% ipython --no-banner

In [1]: import numpy as np

In [2]: from numpy import linalg as LA

In [3]: np.set_printoptions(suppress=True, linewidth=120)

In [4]: rng = np.random.default_rng(919)

In [5]: theta = np.sort(rng.uniform(-2, 2, 24))

In [6]: arr = np.c_[theta, theta ** 2, theta ** 3] @ np.array([[1, 3, 2, 3, 2, 2], [1, 0, 0, 3, 0, 1], [1, 1, 0, 1, 3, 1]])

In [7]: arr.round(2)
Out[7]: 
array([[ -3.04,  -8.71,  -3.16,  -1.2 , -15.05,  -4.62],
       [ -1.45,  -5.24,  -2.38,  -1.01,  -7.4 ,  -2.64],
       [ -1.38,  -5.05,  -2.32,  -1.  ,  -7.01,  -2.54],
       [ -1.11,  -4.31,  -2.1 ,  -1.  ,  -5.58,  -2.16],
       [ -1.06,  -4.16,  -2.05,  -1.  ,  -5.3 ,  -2.08],
       [ -0.76,  -3.22,  -1.72,  -1.  ,  -3.64,  -1.62],
       [ -0.27,  -1.11,  -0.71,  -0.73,  -0.85,  -0.63],
       [ -0.23,  -0.92,  -0.59,  -0.65,  -0.67,  -0.53],
       [ -0.23,  -0.88,  -0.57,  -0.63,  -0.64,  -0.51],
       [ -0.12,  -0.41,  -0.27,  -0.36,  -0.28,  -0.26],
       [ -0.11,  -0.36,  -0.24,  -0.32,  -0.24,  -0.23],
       [  0.01,   0.04,   0.02,   0.04,   0.02,   0.02],
       [  0.02,   0.06,   0.04,   0.06,   0.04,   0.04],
       [  0.04,   0.12,   0.08,   0.13,   0.08,   0.09],
       [  0.23,   0.57,   0.37,   0.67,   0.39,   0.42],
       [  0.55,   1.15,   0.73,   1.55,   0.88,   0.92],
       [  0.63,   1.28,   0.81,   1.77,   1.01,   1.04],
       [  0.82,   1.55,   0.96,   2.24,   1.29,   1.3 ],
       [  4.26,   5.23,   2.37,   9.45,   7.38,   5.45],
       [  6.2 ,   7.03,   2.82,  12.99,  11.23,   7.61],
       [  6.23,   7.06,   2.83,  13.04,  11.28,   7.64],
       [  7.66,   8.36,   3.1 ,  15.56,  14.24,   9.21],
       [ 10.94,  11.29,   3.61,  21.07,  21.25,  12.75],
       [ 13.6 ,  13.64,   3.95,  25.36,  27.1 ,  15.57]])

In [8]: x0 = np.array([1, 1, 0, 1, 0, 0])

In [9]: np.round(arr * x0, 2)
Out[9]: 
array([[-3.04, -8.71, -0.  , -1.2 , -0.  , -0.  ],
       [-1.45, -5.24, -0.  , -1.01, -0.  , -0.  ],
       [-1.38, -5.05, -0.  , -1.  , -0.  , -0.  ],
       [-1.11, -4.31, -0.  , -1.  , -0.  , -0.  ],
       [-1.06, -4.16, -0.  , -1.  , -0.  , -0.  ],
       [-0.76, -3.22, -0.  , -1.  , -0.  , -0.  ],
       [-0.27, -1.11, -0.  , -0.73, -0.  , -0.  ],
       [-0.23, -0.92, -0.  , -0.65, -0.  , -0.  ],
       [-0.23, -0.88, -0.  , -0.63, -0.  , -0.  ],
       [-0.12, -0.41, -0.  , -0.36, -0.  , -0.  ],
       [-0.11, -0.36, -0.  , -0.32, -0.  , -0.  ],
       [ 0.01,  0.04,  0.  ,  0.04,  0.  ,  0.  ],
       [ 0.02,  0.06,  0.  ,  0.06,  0.  ,  0.  ],
       [ 0.04,  0.12,  0.  ,  0.13,  0.  ,  0.  ],
       [ 0.23,  0.57,  0.  ,  0.67,  0.  ,  0.  ],
       [ 0.55,  1.15,  0.  ,  1.55,  0.  ,  0.  ],
       [ 0.63,  1.28,  0.  ,  1.77,  0.  ,  0.  ],
       [ 0.82,  1.55,  0.  ,  2.24,  0.  ,  0.  ],
       [ 4.26,  5.23,  0.  ,  9.45,  0.  ,  0.  ],
       [ 6.2 ,  7.03,  0.  , 12.99,  0.  ,  0.  ],
       [ 6.23,  7.06,  0.  , 13.04,  0.  ,  0.  ],
       [ 7.66,  8.36,  0.  , 15.56,  0.  ,  0.  ],
       [10.94, 11.29,  0.  , 21.07,  0.  ,  0.  ],
       [13.6 , 13.64,  0.  , 25.36,  0.  ,  0.  ]])

In [10]: x0 @ arr
---------------------------------------------------------------------------
ValueError                                Traceback (most recent call last)
Cell In[10], line 1
----> 1 x0 @ arr

ValueError: matmul: Input operand 1 has a mismatch in its core dimension 0, with gufunc signature (n?,k),(k,m?)->(n?,m?) (size 24 is different from 6)
